$ python3 -q
>>> import numpy as np
>>> import numpy.linalg as la
>>> np.set_printoptions(suppress=True, linewidth=140)
>>> E = np.array([[0, 0, -2, 0, 1, 1, -1],
...     [0, 0, -2, 0, -2, -5, 0],
...     [2, 2, 0, -2, 2, 6, -2],
...     [0, 0, 2, 0, -3, 3, -3],
...     [-1, 2, -2, 3, 0, 5, -2],
...     [-1, 5, -6, -3, -5, 0, 0],
...     [1, 0, 2, 3, 2, 0, 0]])
>>> E
array([[ 0,  0, -2,  0,  1,  1, -1],
       [ 0,  0, -2,  0, -2, -5,  0],
       [ 2,  2,  0, -2,  2,  6, -2],
       [ 0,  0,  2,  0, -3,  3, -3],
       [-1,  2, -2,  3,  0,  5, -2],
       [-1,  5, -6, -3, -5,  0,  0],
       [ 1,  0,  2,  3,  2,  0,  0]])
>>> vec = np.array([2, 3, 4, 4, 1, 3, 0])
>>> E @ np.ones(7)
array([ -1.,  -9.,   8.,  -1.,   5., -10.,   8.])
>>> np.einsum("ij,j->i", E, vec)
array([ -4, -25,  22,  14,  23, -28,  24])
>>> E @ (2 * vec)
array([ -8, -50,  44,  28,  46, -56,  48])
>>> la.norm(E @ vec) <= la.norm(E, 2) * la.norm(vec) + 1e-9
np.True_
>>> E @ vec
array([ -4, -25,  22,  14,  23, -28,  24])
>>> feats = np.array([[1, 3, 2, -2, -2],
...     [1, 7, 3, 1, 3],
...     [-2, -3, -1, 0, -2],
...     [1, 0, 0, 10, -3],
...     [1, 0, 1, -1, 18]])
>>> proj = np.triu(np.array([[0, 8, 7, 2, 3],
...     [7, 7, 5, 3, 7],
...     [2, 5, 5, 4, 1],
...     [2, 8, 2, 6, 4],
...     [4, 5, 8, 3, 6]]), 1) + np.eye(5)
>>> B = proj @ feats @ la.inv(proj)
>>> B
array([[    0.,    38.,  -168.,   581., -2366.],
       [    1.,   -16.,    78.,  -242.,  1109.],
       [    3.,   -27.,   114.,  -342.,  1438.],
       [    5.,   -40.,   169.,  -560.,  2405.],
       [    1.,    -8.,    34.,  -115.,   497.]])
